In [1]: import numpy as np

In [2]: np.set_printoptions(suppress=True, linewidth=140)

In [3]: M = np.load("test14.npy")

In [4]: M
Out[4]: 
array([[ 3,  0,  0],
       [ 0, -2,  0],
       [ 0,  0,  3]])

In [5]: # symmetric, so the eigenvalues are real

In [6]: M @ M
Out[6]: 
array([[9, 0, 0],
       [0, 4, 0],
       [0, 0, 9]])

In [7]: np.prod(np.diag(M)), round(np.linalg.det(M), 1)
Out[7]: (np.int64(-18), np.float64(-18.0))

In [8]: [int(np.linalg.matrix_rank(np.linalg.matrix_power(M, p))) for p in range(1, 4)]
Out[8]: [3, 3, 3]

In [9]: np.round(np.linalg.eigvalsh(M).min(), 1)
Out[9]: np.float64(-2.0)

In [10]: evals, evecs = np.linalg.eigh(M)

In [11]: x = np.array([-3, 2, 5])

In [12]: evecs * np.maximum(evals, 0) @ evecs.T
Out[12]: 
array([[3., 0., 0.],
       [0., 0., 0.],
       [0., 0., 3.]])

In [13]: evals, evecs = np.linalg.eig(M)

In [14]: np.round(np.sort(np.linalg.eigvals(M.T)), 1)
Out[14]: array([-2.,  3.,  3.])

In [15]: np.prod(evals)
Out[15]: np.float64(-18.0)

In [16]: J = np.load("x.npy")

In [17]: J
Out[17]: 
array([[ 8,  5,  3,  9],
       [ 9,  0,  9, 27],
       [ 0,  1,  9, 27]])

In [18]: B = J / np.linalg.norm(J, axis=1, keepdims=True)

In [19]: cov = B @ B.T

In [20]: np.argwhere(np.triu(np.abs(cov) > 0.95, 1))
Out[20]: array([[1, 2]])

In [21]: round(float(np.degrees(np.arccos(np.clip(cov[0, 1], -1, 1)))), 1)
Out[21]: 31.1

In [22]: cov.round(1)
Out[22]: 
array([[1. , 0.9, 0.7],
       [0.9, 1. , 1. ],
       [0.7, 1. , 1. ]])

In [23]: theta = np.radians(60)

In [24]: R = np.eye(4)

In [25]: R[0, 0] = R[2, 2] = np.cos(theta)

In [26]: R[0, 2], R[2, 0] = -np.sin(theta), np.sin(theta)

In [27]: R.round(1)
Out[27]: 
array([[ 0.5,  0. , -0.9,  0. ],
       [ 0. ,  1. ,  0. ,  0. ],
       [ 0.9,  0. ,  0.5,  0. ],
       [ 0. ,  0. ,  0. ,  1. ]])

In [28]: B = J @ R.T

In [29]: np.allclose(J @ J.T, B @ B.T)
Out[29]: True

In [30]: np.round(np.abs(B - J).max(axis=0), 1)
Out[30]: array([12.3,  0. ,  5.4,  0. ])

In [31]: round(np.linalg.det(R), 1), np.trace(R)
Out[31]: (np.float64(1.0), np.float64(3.0))

In [32]: B.round(1)
Out[32]: 
array([[ 1.4,  5. ,  8.4,  9. ],
       [-3.3,  0. , 12.3, 27. ],
       [-7.8,  1. ,  4.5, 27. ]])

In [33]: x = np.array([2, 0, 2, 2])

In [34]: h = np.maximum(J @ x, 0)

In [35]: np.flatnonzero(h > 1e-9)
Out[35]: array([0, 1, 2])

In [36]: h
Out[36]: array([40, 90, 72])

In [37]: X = np.load("run3.npy")

In [38]: X
Out[38]: 
array([[4.3, 1. , 3. , 0. ],
       [1. , 4.3, 0. , 2. ],
       [5. , 2. , 2.3, 5. ],
       [4. , 1. , 3. , 0.3]])

In [39]: q = X.astype(float).copy()

In [40]: for j in range(4):
    ...:     q[:, j] -= q[:, :j] @ (q[:, :j].T @ q[:, j])
    ...:     q[:, j] /= np.linalg.norm(q[:, j])
    ...: 

In [41]: np.round(q.T @ q, 1) + 0
Out[41]: 
array([[1., 0., 0., 0.],
       [0., 1., 0., 0.],
       [0., 0., 1., 0.],
       [0., 0., 0., 1.]])

In [42]: q.round(1) + 0
Out[42]: 
array([[ 0.6, -0.2,  0.3, -0.8],
       [ 0.1,  1. ,  0.1,  0. ],
       [ 0.6,  0. , -0.8,  0.1],
       [ 0.5, -0.1,  0.6,  0.6]])

In [43]: x = np.array([1, -2, 3, 0])

In [44]: X @ np.ones(4)
Out[44]: array([ 8.3,  7.3, 14.3,  8.3])

In [45]: X @ np.eye(4)[1]
Out[45]: array([1. , 4.3, 2. , 1. ])

In [46]: np.round(X @ x, 1)
Out[46]: array([11.3, -7.6,  7.9, 11. ])

In [47]: np.round(X @ (2 * x), 1)
Out[47]: array([ 22.6, -15.2,  15.8,  22. ])

In [48]: np.sign((X @ x).round(6))
Out[48]: array([ 1., -1.,  1.,  1.])

In [49]: np.round(np.linalg.det(2 * X), 1), round(np.linalg.det(X), 1)
Out[49]: (np.float64(-361.8), np.float64(-22.6))

In [50]: round(float(np.linalg.det(X.T)), 1)
Out[50]: -22.6

In [51]: np.round(np.linalg.eigvals(X), 1)
Out[51]: array([ 9.5, -2.2,  0.3,  3.6])

In [52]: round(float(np.linalg.det(X[::-1])), 1)
Out[52]: -22.6

In [53]: np.einsum("ii->", X)
Out[53]: np.float64(11.2)

In [54]: round(np.linalg.eigvals(X).sum().real, 1)
Out[54]: np.float64(11.2)

In [55]: round(np.einsum("ij,ji->", X, X), 1)
Out[55]: np.float64(108.4)

In [56]: feats = np.array([[4.0, 3.0, 5.0],
    ...:     [3.1, 2.5, 3.9],
    ...:     [-3.7, -0.8, -3.5],
    ...:     [1.9, 3.9, 3.6],
    ...:     [9.8, 3.5, 10.4],
    ...:     [8.2, 4.0, 9.2],
    ...:     [1.7, 2.1, 2.6],
    ...:     [-2.7, 0.1, -2.2],
    ...:     [-5.0, -2.4, -5.3],
    ...:     [3.3, -1.1, 2.5]])

In [57]: feats
Out[57]: 
array([[ 4. ,  3. ,  5. ],
       [ 3.1,  2.5,  3.9],
       [-3.7, -0.8, -3.5],
       [ 1.9,  3.9,  3.6],
       [ 9.8,  3.5, 10.4],
       [ 8.2,  4. ,  9.2],
       [ 1.7,  2.1,  2.6],
       [-2.7,  0.1, -2.2],
       [-5. , -2.4, -5.3],
       [ 3.3, -1.1,  2.5]])

In [58]: x = np.array([4, 0, 2])

In [59]: rhs = feats @ x

In [60]: b, lr = np.zeros(3), 1 / np.linalg.norm(feats, 2) ** 2

In [61]: for i in range(15):
    ...:     b -= lr * feats.T @ (feats @ b - rhs)
    ...:     if i % 5 == 0: print(i, round(np.linalg.norm(feats @ b - rhs), 1))
    ...: 
0 7.6
5 6.4
10 5.4

In [62]: round(float(np.linalg.cond(feats)), 1)
Out[62]: 92.8

In [63]: q, evecs = np.linalg.qr(feats[:, :1])[0], np.linalg.qr(feats[:, 1:])[0]

In [64]: sigma = np.linalg.svd(q.T @ evecs, compute_uv=False)

In [65]: (sigma > 0.9).sum()
Out[65]: np.int64(1)

In [66]: np.round(np.linalg.norm(q @ q.T - evecs @ evecs.T, 2), 1)
Out[66]: np.float64(1.0)

In [67]: sigma.round(1)
Out[67]: array([1.])

In [68]: mat = np.load("mat.npy")

In [69]: mat
Out[69]: 
array([[ 0,  0,  0,  0],
       [ 0, -1,  0, -1],
       [ 0,  0, -1,  0]])

In [70]: round(np.linalg.norm(mat, 2) / np.linalg.norm(mat), 1)
Out[70]: np.float64(0.8)

In [71]: [round(float(x), 1) for x in np.linalg.svd(mat, compute_uv=False)[:3]]
Out[71]: [1.4, 1.0, 0.0]

In [72]: np.linalg.cond(mat) > 100
Out[72]: np.True_

In [73]: T = np.stack([X, -2 * X, X[::-1]])

In [74]: np.linalg.matrix_rank(T)
Out[74]: array([4, 4, 4])

In [75]: np.round(np.linalg.norm(T, axis=(1, 2)), 1)
Out[75]: array([11.7, 23.4, 11.7])

In [76]: np.linalg.matrix_rank(T.reshape(3, -1))
Out[76]: np.int64(2)

In [77]: T.shape
Out[77]: (3, 4, 4)
